$ ipython --no-banner

In [1]: import numpy as np

In [2]: import numpy.linalg as la

In [3]: np.set_printoptions(suppress=True, linewidth=160)

In [4]: data = np.array([[0.67, 0.33, 0.0], [0.0, 0.5, 0.5], [0.0, 0.33, 0.67]])

In [5]: W1 = np.array([[-2, 3, 1], [-3, -2, 3], [1, 3, 0]])

In [6]: c = np.array([2, 2, 3])

In [7]: H = np.maximum(data @ W1 + c, 0)

In [8]: np.round((H > 0).mean(axis=0), 2)
Out[8]: array([0.67, 1.  , 1.  ])

In [9]: (H > 0).astype(int)
Out[9]: 
array([[0, 1, 1],
       [1, 1, 1],
       [1, 1, 1]])

In [10]: H.round(2)
Out[10]: 
array([[0.  , 3.35, 4.66],
       [1.  , 2.5 , 4.5 ],
       [1.68, 3.35, 3.99]])

In [11]: basis = np.array([[4, 2, 0], [3, 4, 2], [3, 1, 5]])

In [12]: W1 @ basis
Out[12]: 
array([[  4,   9,  11],
       [ -9, -11,  11],
       [ 13,  14,   6]])

In [13]: np.round(la.matrix_power(data, 100), 2) + 0
Out[13]: 
array([[0. , 0.4, 0.6],
       [0. , 0.4, 0.6],
       [0. , 0.4, 0.6]])

In [14]: np.round(la.matrix_power(data, 2), 2)
Out[14]: 
array([[0.45, 0.39, 0.16],
       [0.  , 0.42, 0.58],
       [0.  , 0.39, 0.61]])

In [15]: np.round(np.sort(np.abs(la.eigvals(data)))[::-1], 2)
Out[15]: array([1.  , 0.67, 0.17])

In [16]: data.sum(axis=1)
Out[16]: array([1., 1., 1.])

In [17]: pr = np.eye(3)[0]

In [18]: for _ in range(7):
    ...:     pr = pr @ data
    ...:     print(pr.round(2))
    ...: 
[0.67 0.33 0.  ]
[0.45 0.39 0.16]
[0.3 0.4 0.3]
[0.2 0.4 0.4]
[0.14 0.4  0.47]
[0.09 0.4  0.51]
[0.06 0.4  0.54]

In [19]: F = np.loadtxt("layer10.csv", delimiter=",")

In [20]: F
Out[20]: 
array([[ 0., -2., -3.],
       [-2.,  0.,  0.],
       [-3.,  0.,  0.]])

In [21]: np.round(F.mean(axis=0), 2)
Out[21]: array([-1.67, -0.67, -1.  ])

In [22]: np.unravel_index(np.abs(F).argmax(), F.shape)
Out[22]: (np.int64(0), np.int64(2))

In [23]: F.sum(axis=0)
Out[23]: array([-5., -2., -3.])

In [24]: F.sum(axis=1)
Out[24]: array([-5., -2., -3.])

In [25]: rk = la.matrix_rank(F)

In [26]: rk
Out[26]: np.int64(2)

In [27]: null = la.svd(F)[2][rk:].T

In [28]: np.allclose(F @ null, 0)
Out[28]: True

In [29]: np.round(null @ null.T, 2)
Out[29]: 
array([[ 0.  ,  0.  ,  0.  ],
       [ 0.  ,  0.69, -0.46],
       [ 0.  , -0.46,  0.31]])

In [30]: [int(la.matrix_rank(F[:i])) for i in range(1, len(F) + 1)]
Out[30]: [1, 2, 2]

In [31]: Uu, sv, vt = la.svd(F)

In [32]: np.argmax(sv[:-1] / (sv[1:] + 1e-6)) + 1
Out[32]: np.int64(2)

In [33]: Y = Uu[:, :2] @ np.diag(sv[:2]) @ vt[:2]

In [34]: np.round(la.norm(F - Y) / la.norm(F), 2)
Out[34]: np.float64(0.0)

In [35]: la.matrix_rank(F, rtol=0.05)
Out[35]: np.int64(2)
